In [1]: import numpy as np

In [2]: import numpy.linalg as la

In [3]: np.set_printoptions(suppress=True, linewidth=160)

In [4]: arr = np.array([[4, 4, 2, 2, 2],
   ...:     [2, 4, 4, 2, 2],
   ...:     [2, 2, 4, 4, 2],
   ...:     [2, 2, 2, 4, 4],
   ...:     [4, 2, 2, 2, 4]])

In [5]: arr @ (-1.0) ** np.arange(5)
Out[5]: array([2., 2., 2., 2., 6.])

In [6]: np.round(np.fft.fft(arr[0]), 3)
Out[6]: array([14.   +0.j   ,  2.618-1.902j,  0.382-1.176j,  0.382+1.176j,  2.618+1.902j])

In [7]: np.allclose(arr @ arr.T, arr.T @ arr)
Out[7]: True

In [8]: print(arr @ np.ones(5))
[14. 14. 14. 14. 14.]

In [9]: np.round(np.sort(np.abs(np.fft.fft(arr[0]))), 3), np.round(np.sort(la.svd(arr, compute_uv=False)), 3)
Out[9]: 
(array([ 1.236,  1.236,  3.236,  3.236, 14.   ]),
 array([ 1.236,  1.236,  3.236,  3.236, 14.   ]))

In [10]: A = np.load("mat.npy")

In [11]: A
Out[11]: 
array([[ 36,   8,   5,  -1,  17,  12,  19],
       [  8,  21,  -3, -11,  -7,  -9,   6],
       [  5,  -3,  23,   4,  15,  -4, -12],
       [ -1, -11,   4,  20,  -3,   6,  -7],
       [ 17,  -7,  15,  -3,  26,  10,   6],
       [ 12,  -9,  -4,   6,  10,  32,  24],
       [ 19,   6, -12,  -7,   6,  24,  32]])

In [12]: # symmetric, so the eigenvalues are real

In [13]: B = la.invert(arr)
---------------------------------------------------------------------------
AttributeError                            Traceback (most recent call last)
Cell In[13], line 1
----> 1 B = la.invert(arr)

AttributeError: module 'numpy.linalg' has no attribute 'invert'

In [14]: B = la.inv(arr)

In [15]: B.round(3)
Out[15]: 
array([[ 0.214, -0.286,  0.214, -0.286,  0.214],
       [ 0.214,  0.214, -0.286,  0.214, -0.286],
       [-0.286,  0.214,  0.214, -0.286,  0.214],
       [ 0.214, -0.286,  0.214,  0.214, -0.286],
       [-0.286,  0.214, -0.286,  0.214,  0.214]])

In [16]: np.round(arr @ B, 3) + 0
Out[16]: 
array([[1., 0., 0., 0., 0.],
       [0., 1., 0., 0., 0.],
       [0., 0., 1., 0., 0.],
       [0., 0., 0., 1., 0.],
       [0., 0., 0., 0., 1.]])

In [17]: print(round(la.det(arr) * la.det(B), 3))
1.0

In [18]: round(la.slogdet(arr)[0], 3)
Out[18]: np.float64(1.0)

In [19]: q, _ = la.qr(np.array([[0.2, 0.9, 0.5, 0.0],
    ...:     [-0.4, -1.0, 0.3, -0.6],
    ...:     [-1.1, 0.9, 1.0, 1.3],
    ...:     [1.4, -0.1, 1.1, -2.0]]))

In [20]: vals = np.array([2, 1, 1, 0])

In [21]: feats = q @ np.diag(vals) @ q.T

In [22]: feats.round(3)
Out[22]: 
array([[ 0.371, -0.4  ,  0.176,  0.257],
       [-0.4  ,  0.826,  0.273, -0.064],
       [ 0.176,  0.273,  1.268, -0.523],
       [ 0.257, -0.064, -0.523,  1.534]])

In [23]: left, s, vt = la.svd(feats)

In [24]: np.argmax(s[:-1] / (s[1:] + 1e-6)) + 1
Out[24]: np.int64(3)

In [25]: s.round(3) + 0
Out[25]: array([2., 1., 1., 0.])

In [26]: B = left[:, :3] @ np.diag(s[:3]) @ vt[:3]

In [27]: B.round(3)
Out[27]: 
array([[ 0.371, -0.4  ,  0.176,  0.257],
       [-0.4  ,  0.826,  0.273, -0.064],
       [ 0.176,  0.273,  1.268, -0.523],
       [ 0.257, -0.064, -0.523,  1.534]])

In [28]: np.round(la.norm(feats - B, 2), 3), np.round(s[3], 3)
Out[28]: (np.float64(0.0), np.float64(0.0))

In [29]: vals, V = la.eigh(B)

In [30]: x = np.array([-3, -4, -4, 5])

In [31]: np.round(V * np.maximum(vals, 0) @ V.T, 3)
Out[31]: 
array([[ 0.371, -0.4  ,  0.176,  0.257],
       [-0.4  ,  0.826,  0.273, -0.064],
       [ 0.176,  0.273,  1.268, -0.523],
       [ 0.257, -0.064, -0.523,  1.534]])

In [32]: (np.sign(V[:, -1].round(6)) == np.sign(V[0, -1].round(6))).astype(int)
Out[32]: array([1, 0, 0, 1])

In [33]: round(float(x @ B @ x), 3)
Out[33]: 94.322

In [34]: [round(float(x), 3) for x in la.svd(feats, compute_uv=False)[:3]]
Out[34]: [2.0, 1.0, 1.0]

In [35]: la.cond(feats) > 100
Out[35]: np.True_

In [36]: left, s, vt = la.svd(A)

In [37]: np.argmax(s[:-1] / (s[1:] + 1e-6)) + 1
Out[37]: np.int64(6)

In [38]: B = left[:, :6] @ np.diag(s[:6]) @ vt[:6]

In [39]: B.round(3)
Out[39]: 
array([[ 36.,   8.,   5.,  -1.,  17.,  12.,  19.],
       [  8.,  21.,  -3., -11.,  -7.,  -9.,   6.],
       [  5.,  -3.,  23.,   4.,  15.,  -4., -12.],
       [ -1., -11.,   4.,  20.,  -3.,   6.,  -7.],
       [ 17.,  -7.,  15.,  -3.,  26.,  10.,   6.],
       [ 12.,  -9.,  -4.,   6.,  10.,  32.,  24.],
       [ 19.,   6., -12.,  -7.,   6.,  24.,  32.]])

In [40]: print(round(la.norm(A - B, 2), 3), round(float(s[6]), 3))
0.0 0.0

In [41]: la.matrix_rank(A, rtol=0.05)
Out[41]: np.int64(5)

In [42]: print(la.matrix_rank(B))
6

In [43]: m1 = np.load("x.npy")

In [44]: m1.round(3)
Out[44]: 
array([[ -9.167,  -0.261,   1.758,  -3.074,  -4.293, -11.115,  10.639],
       [ -4.598,   4.964,  -5.157,   0.839,   2.522,  -3.96 ,  -0.405],
       [ -5.207,   8.889,   1.746,  -4.303,   1.994,  -5.024,   0.195],
       [ -5.514,   4.392,  -1.532,  -0.42 ,   0.545,  -7.192,   1.231],
       [ -7.142,   4.555,   0.882,  -3.839,  -0.648,  -6.851,   5.587],
       [ -4.202,   3.371,   0.874,   3.225,  -0.767, -13.499,  -3.762],
       [ -9.703,   1.788,   4.692,  -6.195,  -4.344, -10.562,  11.83 ],
       [ -7.163,   2.613,  -0.444,  -1.938,  -1.287,  -8.077,   5.66 ],
       [ -7.353,   5.179,   1.254,  -4.884,  -0.465,  -6.029,   6.253],
       [ -5.269,   6.992,   3.319,  -2.531,   0.214,  -9.304,  -0.463]])

In [45]: left, s, vt = la.svd(m1)

In [46]: s.round(3) + 0
Out[46]: array([39.94 , 16.927, 10.961,  7.937,  0.   ,  0.   ,  0.   ])

In [47]: np.argmax(s[:-1] / (s[1:] + 1e-6)) + 1
Out[47]: np.int64(4)

In [48]: B = left[:, :4] @ np.diag(s[:4]) @ vt[:4]

In [49]: round(float(la.norm(m1 - B) / la.norm(m1)), 3)
Out[49]: 0.0

In [50]: round(float(la.norm(m1 - B, 2)), 3), np.round(s[4], 3)
Out[50]: (0.0, np.float64(0.0))

In [51]: print(B.round(3))
[[ -9.167  -0.261   1.758  -3.074  -4.293 -11.115  10.639]
 [ -4.598   4.964  -5.157   0.839   2.522  -3.96   -0.405]
 [ -5.207   8.889   1.746  -4.303   1.994  -5.024   0.195]
 [ -5.514   4.392  -1.532  -0.42    0.545  -7.192   1.231]
 [ -7.142   4.555   0.882  -3.839  -0.648  -6.851   5.587]
 [ -4.202   3.371   0.874   3.225  -0.767 -13.499  -3.762]
 [ -9.703   1.788   4.692  -6.195  -4.344 -10.562  11.83 ]
 [ -7.163   2.613  -0.444  -1.938  -1.287  -8.077   5.66 ]
 [ -7.353   5.179   1.254  -4.884  -0.465  -6.029   6.253]
 [ -5.269   6.992   3.319  -2.531   0.214  -9.304  -0.463]]

In [52]: np.argsort(-la.norm(B, axis=0).round(6), kind="stable")[:3]
Out[52]: array([5, 0, 6])

In [53]: T = np.stack([m1, 2 * m1, m1[::-1]])

In [54]: la.matrix_rank(T.reshape(3, -1))
Out[54]: np.int64(2)

In [55]: np.round(la.norm(T, axis=(1, 2)), 3)
Out[55]: array([45.44 , 90.881, 45.44 ])

In [56]: B = np.array([[0, 1], [3, 2], [2, 3], [1, 2], [1, 2], [0, 2], [3, 3]])

In [57]: la.matrix_rank(np.vstack([m1, B.T]))
Out[57]: np.int64(6)

In [58]: data = np.loadtxt("data.csv", delimiter=",")

In [59]: data
Out[59]: 
array([[-3. , -1.3,  0.8,  0.3],
       [ 6.5,  0.2,  0.9,  2.6],
       [ 3. , -1. ,  2. , -0.6],
       [-4. , -0.8,  0.4,  0.6],
       [ 6.5,  1.4,  0.6,  1.3]])

In [60]: # column 0 dominates

In [61]: C2 = data.T @ data

In [62]: np.round(np.diag(C2), 3)
Out[62]: array([118.5 ,   5.33,   5.97,   9.26])

In [63]: la.matrix_rank(C2)
Out[63]: np.int64(4)

In [64]: np.round(la.svd(data, compute_uv=False) ** 2, 3)
Out[64]: array([125.073,   8.134,   5.511,   0.342])

In [65]: np.trace(C2), np.round((data ** 2).sum(), 3)
Out[65]: (np.float64(139.06), np.float64(139.06))
